>>> import numpy as np
>>> import numpy.linalg as la
>>> np.set_printoptions(precision=2, suppress=True, linewidth=120, sign=" ")
>>> rnd = lambda a: np.round(a, 2) + 0
>>> Y = np.array([[-5]])
>>> basis = np.array([[0, -1], [2, -2]])
>>> A = np.block([[Y, np.zeros((1, 2))], [np.zeros((2, 1)), basis]])
>>> A
array([[-5.,  0.,  0.],
       [ 0.,  0., -1.],
       [ 0.,  2., -2.]])
>>> rng = np.random.default_rng(6234)
>>> z = rng.permutation(3)
>>> Y = A[:, z] * rng.choice([-1, 1], 3)
>>> Y
array([[-0., -0., -5.],
       [ 1., -0.,  0.],
       [ 2., -2.,  0.]])
>>> U, _, vt = la.svd(A.T @ Y)
>>> z
array([ 2,  1,  0])
>>> print(rnd(la.det(Y.T)))
10.0
>>> rnd(la.det(Y[::-1]))
np.float64(-10.0)
>>> np.einsum("ii->", Y)
np.float64(0.0)
>>> print(rnd(la.eigvals(Y)))
[-0.46+3.26j -0.46-3.26j  0.92+0.j  ]
>>> np.einsum("ij,ji->", Y, Y)
np.float64(-20.0)
>>> rnd(np.poly(Y))
array([  1.,   0.,  10., -10.])
>>> Y = np.array([[-5, -4], [-4, 4], [4, 1]])
>>> np.einsum("ik,kj->ji", A, Y)
array([[ 25.,  -4., -16.],
       [ 20.,  -1.,   6.]])
>>> la.matrix_rank(A @ Y)
np.int64(2)
>>> np.vstack([A, Y.T]).shape
(5, 3)
>>> Y @ A
Traceback (most recent call last):
  File "<python-input-24>", line 1, in <module>
    Y @ A
    ~~^~~
ValueError: matmul: Input operand 1 has a mismatch in its core dimension 0, with gufunc signature (n?,k),(k,m?)->(n?,m?) (size 3 is different from 2)
>>> O, vecs = la.qr(A[:, :2])[0], la.qr(A[:, 2:])[0]
>>> sv = la.svd(O.T @ vecs, compute_uv=False)
>>> rnd(sv)
array([ 0.89])
>>> rnd(la.norm(O @ O.T - vecs @ vecs.T, 2))
np.float64(1.0)
>>> rnd(np.degrees(np.arccos(sv.clip(0, 1))))
array([ 26.57])
>>> vec = np.array([0, 7, 3])
>>> h = np.maximum(A @ vec, 0)
>>> rnd(np.tanh(A @ vec))
array([ 0., -1.,  1.])
>>> np.maximum(A @ (3 * vec), 0)
array([  0.,   0.,  24.])
>>> data = np.load("data.npy")
>>> data
array([[ 0.31,  0.6 , -0.6 ],
       [-0.55, -1.2 ,  0.4 ],
       [-1.04, -0.4 ,  0.9 ],
       [-0.28, -0.8 ,  0.5 ],
       [-1.04,  1.1 ,  1.2 ],
       [ 0.31,  0.8 , -0.3 ],
       [ 1.17, -1.2 , -1.1 ],
       [ 0.73, -0.1 , -1.2 ],
       [-0.41, -0.6 ,  0.6 ],
       [-0.02,  0.7 ,  0.  ],
       [ 0.28,  2.2 ,  0.  ],
       [ 0.72,  0.4 , -0.4 ],
       [ 0.9 ,  0.8 , -1.  ],
       [ 1.43, -0.5 , -1.4 ],
       [-0.22,  0.4 ,  0.2 ]])
>>> z = data[:, 2] > np.median(data[:, 2])
>>> r0 = data[z].mean(axis=0) - data[~z].mean(axis=0)
>>> print(((data - data.mean(axis=0)) @ r0 > 0).astype(int))
[ 0  1  1  1  1  0  0  0  1  1  0  0  0  0  1]
>>> rnd(r0)
array([-1.24, -0.66,  1.3 ])
>>> print(np.argsort(-np.abs(r0).round(6), kind="stable"))
[ 2  0  1]
>>> t = np.radians(135)
>>> r_ = np.eye(3)
>>> r_[1, 1] = r_[2, 2] = np.cos(t)
>>> r_[1, 2], r_[2, 1] = -np.sin(t), np.sin(t)
>>> rnd(r_)
array([[ 1.  ,  0.  ,  0.  ],
       [ 0.  , -0.71, -0.71],
       [ 0.  ,  0.71, -0.71]])
>>> Y = data @ r_.T
>>> np.allclose(data @ data.T, Y @ Y.T)
True
>>> print(np.allclose(la.norm(data, axis=1), la.norm(Y, axis=1)))
True
>>> rnd(np.abs(Y - data).max(axis=0))
array([ 0.  ,  3.76,  2.27])
>>> rnd(la.svd(data, compute_uv=False)), rnd(la.svd(Y, compute_uv=False))
(array([ 4.16,  3.58,  0.55]), array([ 4.16,  3.58,  0.55]))
>>> X = np.load("layer4.npy")
>>> X
array([[ 1. ,  0. ],
       [ 0.5,  0.5]])
>>> # triangular
>>> def softmax(z):
...     e = np.exp(z - z.max(axis=-1, keepdims=True))
...     return e / e.sum(axis=-1, keepdims=True)
... 
>>> print(softmax(X[1]))
[ 0.5  0.5]
>>> print(softmax(X).sum(axis=1))
[ 1.  1.]
>>> softmax(10 * X[1])
array([ 0.5,  0.5])
>>> scores = X @ X.T / np.sqrt(2)
>>> softmax(scores).round(6).argmax(axis=1)
array([ 0,  0])
>>> print(softmax(scores + np.triu(np.full(scores.shape, -np.inf), 1)))
[[ 1.   0. ]
 [ 0.5  0.5]]
>>> vec = np.array([6, -9])
>>> target = X @ vec
>>> beta, lr = np.zeros(2), 1 / la.norm(X, 2) ** 2
>>> for i in range(6):
...     beta -= lr * X.T @ (X @ beta - target)
...     if i % 2 == 0: print(i, round(la.norm(X @ beta - target), 2))
... 
0 3.78
2 2.76
4 2.01
>>> rnd(beta)
array([ 5.1 , -5.17])
>>> print(np.allclose(X, X.T))
False
>>> rnd(np.sort(np.abs(la.eigvals(X))))
array([ 0.5,  1. ])
>>> rnd(np.abs(la.eigvals(X)).max())
np.float64(1.0)
>>> np.allclose(X @ X.T, X.T @ X)
False
>>> (X - X.T) / 2
array([[ 0.  , -0.25],
       [ 0.25,  0.  ]])
>>> np.prod(np.diag(X)), rnd(la.det(X))
(np.float64(0.5), np.float64(0.5))
>>> [int(la.matrix_rank(la.matrix_power(X, p))) for p in range(1, 3)]
[2, 2]
>>> rnd(la.matrix_power(X - np.diag(np.diag(X)), 2))
array([[ 0.,  0.],
       [ 0.,  0.]])
>>> O, vecs = la.qr(X[:, :1])[0], la.qr(X[:, 1:])[0]
>>> sv = la.svd(O.T @ vecs, compute_uv=False)
>>> rnd(sv)
array([ 0.45])
>>> print((sv > 0.9).sum())
0
>>> K = np.load("dump.npy")
>>> K
array([[ 0,  1, -1, -3, -3],
       [ 0,  2, -2, -6, -6],
       [ 0,  2, -2, -6, -6],
       [ 0,  2, -2, -6, -6],
       [ 0,  2, -2, -6, -6]])
>>> # looks like rank 1
>>> w1 = np.array([[0, 0, 0, 0, 0, 1],
...     [3, 3, 1, 1, 0, 2],
...     [2, 3, 2, 2, 1, 2],
...     [1, 2, 0, 3, 2, 3],
...     [3, 3, 0, 1, 3, 3]])
>>> beta = np.array([2, 1, -5, -3, -6, -8])
>>> H = np.maximum(K @ w1 + beta, 0)
>>> (H > 0).mean(axis=0)
array([ 0.,  0.,  0.,  0.,  0.,  0.])
>>> basis = np.array([[1, 0, 1], [2, 2, 0], [2, 2, 2], [0, 0, 1], [2, 0, 0], [1, 0, 1]])
>>> print((H @ basis).round(6).argmax(axis=1))
[ 0  0  0  0  0]
>>> H @ basis
array([[ 0,  0,  0],
       [ 0,  0,  0],
       [ 0,  0,  0],
       [ 0,  0,  0],
       [ 0,  0,  0]])
>>> print(w1 @ basis)
[[  1   0   1]
 [ 13   8   8]
 [ 16  10  10]
 [ 12   4   7]
 [ 18   6   7]]
